% ipython --no-banner

In [1]: import numpy as np

In [2]: np.set_printoptions(suppress=True, linewidth=160)

In [3]: rd = lambda a: np.round(a, 2) + 0

In [4]: A = np.array([[-1, -2, 0, 0], [-2, -2, 0, 0], [0, 0, -1, -2], [0, 0, -2, -2]])

In [5]: A
Out[5]: 
array([[-1, -2,  0,  0],
       [-2, -2,  0,  0],
       [ 0,  0, -1, -2],
       [ 0,  0, -2, -2]])

In [6]: rd(np.linalg.eigvals(A).sum().real)
Out[6]: np.float64(-6.0)

In [7]: np.einsum("ij,ji->", A, A)
Out[7]: np.int64(26)

In [8]: np.poly(A)
Out[8]: array([  1.,   6.,   5., -12.,   4.])

In [9]: rd(np.linalg.det(A[::-1]))
Out[9]: np.float64(4.0)

In [10]: rd(np.linalg.eigvals(A))
Out[10]: array([ 0.56, -3.56,  0.56, -3.56])

In [11]: M = np.loadtxt("layer8.csv", delimiter=",")

In [12]: M
Out[12]: 
array([[-59.92,  19.89,  58.21],
       [-59.8 ,  19.99,  59.48],
       [-59.  ,  20.48,  60.99],
       [-60.34,  21.33,  59.31],
       [-60.51,  19.2 ,  59.44],
       [-59.81,  20.39,  60.07],
       [-60.03,  19.43,  60.57],
       [-58.82,  20.24,  61.39],
       [-59.77,  20.05,  60.08],
       [-59.77,  18.88,  59.38],
       [-61.45,  21.12,  59.13],
       [-60.25,  17.95,  61.06],
       [-61.09,  20.05,  59.39],
       [-58.18,  19.95,  60.4 ],
       [-61.01,  19.79,  60.38],
       [-61.76,  19.71,  58.81]])

In [13]: x0 = np.array([-9, -9, 1])

In [14]: rhs = M @ x0

In [15]: rd(np.linalg.solve(M.T @ M, M.T @ rhs))
Out[15]: array([-9., -9.,  1.])

In [16]: rd(np.linalg.pinv(M) @ M)
Out[16]: 
array([[1., 0., 0.],
       [0., 1., 0.],
       [0., 0., 1.]])

In [17]: np.linalg.solve(M, rhs)
LinAlgError: Last 2 dimensions of the array must be square


In [18]: rng = np.random.default_rng(2031)

In [19]: rhs = rhs + 0.05 * rng.normal(size=16)

In [20]: rd(rhs)
Out[20]: array([418.48, 417.79, 407.71, 410.42, 431.23, 414.83, 426.  , 408.64, 417.61, 427.33, 422.16, 441.8 , 428.67, 404.44, 431.39, 437.32])

In [21]: coef, *_ = np.linalg.lstsq(M, rhs)

In [22]: rd(np.linalg.norm(rhs - M @ coef))
Out[22]: np.float64(0.16)

In [23]: Q, vecs = np.linalg.qr(M[:, :2])[0], np.linalg.qr(M[:, 2:])[0]

In [24]: s = np.linalg.svd(Q.T @ vecs, compute_uv=False)

In [25]: rd(s)
Out[25]: array([1.])

In [26]: (s > 0.9).sum()
Out[26]: np.int64(1)

In [27]: rd(np.degrees(np.arccos(s.clip(0, 1))))
Out[27]: array([1.45])

In [28]: E = np.load("w.npy")

In [29]: rd(E)
Out[29]: 
array([[-0.58,  0.57, -0.59],
       [ 0.58, -0.23, -0.78],
       [-0.58, -0.79, -0.2 ]])

In [30]: x0 = np.array([0, 2, 3])

In [31]: rd(np.linalg.inv(E))
Out[31]: 
array([[-0.58,  0.58, -0.58],
       [ 0.57, -0.23, -0.79],
       [-0.59, -0.78, -0.2 ]])

In [32]: rd(np.linalg.det(E))
Out[32]: np.float64(1.0)

In [33]: rd(E.T @ (E @ x0))
Out[33]: array([0., 2., 3.])

In [34]: rd(np.sort(np.abs(np.degrees(np.angle(np.linalg.eigvals(E))))))
Out[34]: array([  0.  , 179.49, 179.49])

In [35]: rd(np.abs(np.linalg.eigvals(E)))
Out[35]: array([1., 1., 1.])

In [36]: rd(np.linalg.norm(x0)), rd(np.linalg.norm(E @ x0))
Out[36]: (np.float64(3.61), np.float64(3.61))

In [37]: [p for p in range(1, 25) if np.allclose(np.linalg.matrix_power(E, p), np.eye(3))]
Out[37]: []

In [38]: 3 - np.linalg.matrix_rank(E - np.eye(3), tol=1e-8)
Out[38]: np.int64(1)
